>>> import numpy as np
>>> np.set_printoptions(suppress=True, linewidth=200)
>>> feats = np.array([[3, 5, -4, 11, -9, -5, 0],
...     [10, 6, 8, 7, 9, 3, 9],
...     [4, 3, 9, -1, 14, 9, 5],
...     [9, 9, 0, 15, -3, -3, 6],
...     [1, -1, -3, -2, 0, -3, 3],
...     [-8, -6, -6, -7, -7, -3, -7],
...     [0, -7, -7, -7, -6, -11, 3]])
>>> np.round(np.abs(np.linalg.eigvals(feats)).max(), 2)
np.float64(26.12)
>>> (feats + feats.T) / 2
array([[ 3. ,  7.5,  0. , 10. , -4. , -6.5,  0. ],
       [ 7.5,  6. ,  5.5,  8. ,  4. , -1.5,  1. ],
       [ 0. ,  5.5,  9. , -0.5,  5.5,  1.5, -1. ],
       [10. ,  8. , -0.5, 15. , -2.5, -5. , -0.5],
       [-4. ,  4. ,  5.5, -2.5,  0. , -5. , -1.5],
       [-6.5, -1.5,  1.5, -5. , -5. , -3. , -9. ],
       [ 0. ,  1. , -1. , -0.5, -1.5, -9. ,  3. ]])
>>> np.trace(feats)
np.int64(33)
>>> np.linalg.matrix_power(feats, 3)
array([[ 5215,  4153,   694,  6969,  -607, -1681,  3902],
       [ 3459,  2120,  -695,  4353, -1818, -2745,  2748],
       [ -935, -1259,  -993, -1558,  -858,  -907,  -525],
       [ 7209,  5373,   240,  9543, -1791, -3351,  5454],
       [ -351,  -173,   -61,  -148,  -274,    41,  -427],
       [-3275, -2084,   513, -4147,  1536,  2393, -2586],
       [-1643,  -869,   229, -1542,   236,  1073, -1573]])
>>> np.round(np.linalg.det(feats), 2)
np.float64(0.0)
>>> np.allclose(feats, feats.T)
False
>>> np.round(np.sort(np.abs(np.linalg.eigvals(feats))), 2) + 0
array([ 0.  ,  0.  ,  0.  ,  0.17,  9.18,  9.18, 26.12])
>>> left, sv, Vh = np.linalg.svd(feats)
>>> evecs = Vh[:(sv > 1e-8).sum()]
>>> rng = np.random.default_rng(833587)
>>> vec = feats[3] + 2 * feats[4] + rng.integers(2) * np.eye(7)[0]
>>> vec
array([11.,  7., -6., 11., -3., -9., 12.])
>>> np.linalg.matrix_rank(np.vstack([feats, vec]))
np.int64(4)
>>> round(float(np.linalg.norm(vec - evecs.T @ evecs @ vec)), 2)
0.0
>>> np.round(np.diag(evecs.T @ evecs), 2)
array([0.39, 0.42, 0.85, 0.65, 0.59, 0.54, 0.54])
>>> K = np.array([[-8.05, -1.96, -2.05, -0.11, 4.06, 6.07],
...     [-10.03, 1.13, -3.04, -5.7, 4.01, 3.13],
...     [17.88, 0.85, 4.89, 6.17, -7.97, -8.91],
...     [-16.98, 1.09, -4.91, -8.85, 6.99, 6.11]])
>>> K
array([[ -8.05,  -1.96,  -2.05,  -0.11,   4.06,   6.07],
       [-10.03,   1.13,  -3.04,  -5.7 ,   4.01,   3.13],
       [ 17.88,   0.85,   4.89,   6.17,  -7.97,  -8.91],
       [-16.98,   1.09,  -4.91,  -8.85,   6.99,   6.11]])
>>> u, g = K[0], K[2]
>>> np.round(u @ g, 2)
np.float64(-242.75)
>>> round(float(u @ u), 2)
126.19
>>> p = (u @ g) / (u @ u) * u
>>> p.round(2)
array([ 15.49,   3.77,   3.94,   0.21,  -7.81, -11.68])
>>> round((g - p) @ u, 2)
np.float64(-0.0)
>>> np.linalg.matrix_rank(np.outer(u, g))
np.int64(1)
>>> np.round(g - p, 2)
array([ 2.39, -2.92,  0.95,  5.96, -0.16,  2.77])
>>> left, sv, Vh = np.linalg.svd(K)
>>> np.argmax(sv[:-1] / (sv[1:] + 1e-6)) + 1
np.int64(2)
>>> sv.round(2)
array([35.54,  6.03,  0.19,  0.02])
>>> other = left[:, :2] @ np.diag(sv[:2]) @ Vh[:2]
>>> round(np.abs(K - other).max(), 2)
np.float64(0.1)
>>> np.linalg.matrix_rank(K, rtol=0.05)
np.int64(2)
>>> [round(float(x), 2) for x in np.linalg.svd(K, compute_uv=False)[:3]]
[35.54, 6.03, 0.19]
>>> data = np.load("layer6.npy")
>>> data
array([[  1,  -1,   1,  -1],
       [  1,   0,   0,   0],
       [  1,   1,   1,   1],
       [  1,   2,   4,   8],
       [  1,   3,   9,  27],
       [  1,   4,  16,  64],
       [  1,   5,  25, 125],
       [  1,   6,  36, 216],
       [  1,   7,  49, 343]])
>>> # column 3 dominates
>>> left, sv, Vh = np.linalg.svd(data)
>>> np.argmax(sv[:-1] / (sv[1:] + 1e-6)) + 1
np.int64(1)
>>> other = left[:, :1] @ np.diag(sv[:1]) @ Vh[:1]
>>> round(float(np.linalg.norm(data - other, 2)), 2), round(sv[1], 2)
(11.98, np.float64(11.98))
>>> np.round(np.linalg.norm(data - other) / np.linalg.norm(data), 2)
np.float64(0.03)
>>> np.linalg.matrix_rank(data, rtol=0.05)
np.int64(1)
>>> arr = np.array([[1.7, 0.2, -12.0, -1.3, -1.4],
...     [-1.2, 0.4, -2.0, 1.1, 1.6],
...     [0.3, 0.7, -11.0, 0.5, -0.6],
...     [1.0, -0.4, -6.0, -0.3, 0.2],
...     [0.6, 1.2, 3.0, 0.3, 1.6],
...     [1.0, 0.0, 16.0, -0.8, -0.2],
...     [0.0, -0.1, 6.0, 0.7, 1.9]])
>>> # column 2 dominates
>>> z = rng.permutation(5)
>>> other = arr[:, z] * rng.choice([-1, 1], 5)
>>> other
array([[  1.4,   1.3, -12. ,   0.2,   1.7],
       [ -1.6,  -1.1,  -2. ,   0.4,  -1.2],
       [  0.6,  -0.5, -11. ,   0.7,   0.3],
       [ -0.2,   0.3,  -6. ,  -0.4,   1. ],
       [ -1.6,  -0.3,   3. ,   1.2,   0.6],
       [  0.2,   0.8,  16. ,   0. ,   1. ],
       [ -1.9,  -0.7,   6. ,  -0.1,   0. ]])
>>> left, _, Vh = np.linalg.svd(arr.T @ other)
>>> np.round(left @ Vh, 2) + 0
array([[ 0.,  0.,  0.,  0.,  1.],
       [ 0.,  0.,  0.,  1.,  0.],
       [ 0.,  0.,  1.,  0.,  0.],
       [ 0., -1.,  0.,  0.,  0.],
       [-1.,  0.,  0.,  0.,  0.]])
>>> np.round(np.linalg.lstsq(arr, other)[0], 2) + 0
array([[ 0.,  0.,  0.,  0.,  1.],
       [ 0.,  0.,  0.,  1.,  0.],
       [ 0.,  0.,  1.,  0.,  0.],
       [ 0., -1.,  0.,  0.,  0.],
       [-1.,  0.,  0.,  0.,  0.]])
>>> other = arr + rng.integers(-2, 3, (7, 1)) @ rng.integers(-2, 3, (1, 5))
>>> other.round(2)
array([[  1.7,   2.2, -11. ,  -3.3,   0.6],
       [ -1.2,   0.4,  -2. ,   1.1,   1.6],
       [  0.3,  -1.3, -12. ,   2.5,  -2.6],
       [  1. ,  -2.4,  -7. ,   1.7,  -1.8],
       [  0.6,   5.2,   5. ,  -3.7,   5.6],
       [  1. ,   4. ,  18. ,  -4.8,   3.8],
       [  0. ,  -2.1,   5. ,   2.7,  -0.1]])
>>> np.round(np.linalg.svd(other - arr, compute_uv=False), 2) + 0
array([12.49,  0.  ,  0.  ,  0.  ,  0.  ])
>>> np.linalg.matrix_rank(other - arr, tol=1e-8)
np.int64(1)
>>> np.round(other - arr, 2)
array([[ 0.,  2.,  1., -2.,  2.],
       [ 0.,  0.,  0.,  0.,  0.],
       [ 0., -2., -1.,  2., -2.],
       [ 0., -2., -1.,  2., -2.],
       [ 0.,  4.,  2., -4.,  4.],
       [ 0.,  4.,  2., -4.,  4.],
       [ 0., -2., -1.,  2., -2.]])
>>> np.abs(other - arr).sum(axis=1)
array([ 7.,  0.,  7.,  7., 14., 14.,  7.])
>>> F = np.load("dump.npy")
>>> F.round(2)
array([[ 0.34, -0.56, -0.76],
       [-0.56,  0.53, -0.64],
       [-0.76, -0.64,  0.13]])
>>> # keeps lengths
>>> u, g = F[2], F[1]
>>> u @ u
np.float64(1.0)
>>> round(float(u @ g), 2)
-0.0
>>> p = (u @ g) / (u @ u) * u
>>> round(float((g - p) @ u), 2)
0.0
>>> np.linalg.matrix_rank(np.outer(u, g))
np.int64(1)
>>> vec = np.array([2, 0, -1])
>>> round(float(np.linalg.norm(vec)), 2), round(float(np.linalg.norm(F @ vec)), 2)
(2.24, 2.24)
>>> np.round(np.abs(np.linalg.eigvals(F)), 2)
array([1., 1., 1.])
>>> other = F + rng.integers(-2, 3, (3, 1)) @ rng.integers(-2, 3, (1, 3))
>>> other.round(2)
array([[-1.66, -4.56, -2.76],
       [-1.56, -1.47, -1.64],
       [-0.76, -0.64,  0.13]])
>>> np.abs(other - F).sum(axis=1)
array([8., 4., 0.])
>>> np.round(np.linalg.eigvals(other).sum().real, 2)
np.float64(-3.0)
>>> np.einsum("ii->", other)
np.float64(-3.0)
>>> round(float(np.linalg.det(other.T)), 2)
-4.18
>>> np.round(np.poly(other), 2)
array([ 1.  ,  3.  , -8.18,  4.18])
>>> round(float(np.abs(F).max()), 2)
0.76
>>> np.linalg.matrix_rank(F)
np.int64(3)
>>> np.round(np.linalg.svd(F, compute_uv=False), 2)
array([1., 1., 1.])
>>> np.unravel_index(np.abs(F).argmax(), F.shape)
(np.int64(0), np.int64(2))
>>> np.round(np.linalg.norm(F), 2)
np.float64(1.73)
>>> np.round(np.diff(F, axis=0), 2)
array([[-0.9 ,  1.09,  0.12],
       [-0.2 , -1.17,  0.77]])
>>> np.round(F.sum(axis=0), 2)
array([-0.97, -0.67, -1.27])
>>> np.round(F.mean(axis=0), 2)
array([-0.32, -0.22, -0.42])
>>> np.round(F.sum(axis=1), 2)
array([-0.97, -0.67, -1.27])
>>> F.shape
(3, 3)
>>> M = np.load("out9.npy")
>>> M
array([[14.,  8., 20., 12.,  4.],
       [ 8.,  2., 10.,  6.,  2.],
       [20., 10., 23., 15.,  5.],
       [12.,  6., 15.,  7.,  3.],
       [ 4.,  2.,  5.,  3., -1.]])
>>> # symmetric, so the eigenvalues are real
>>> vec = np.array([-2, 2, -2, 0, 0])
>>> h1 = np.maximum(M @ vec, 0)
>>> h1
array([0., 0., 0., 0., 0.])
>>> np.flatnonzero(h1 > 1e-9)
array([], dtype=int64)
>>> np.round(np.tanh(M @ vec), 2)
array([-1., -1., -1., -1., -1.])
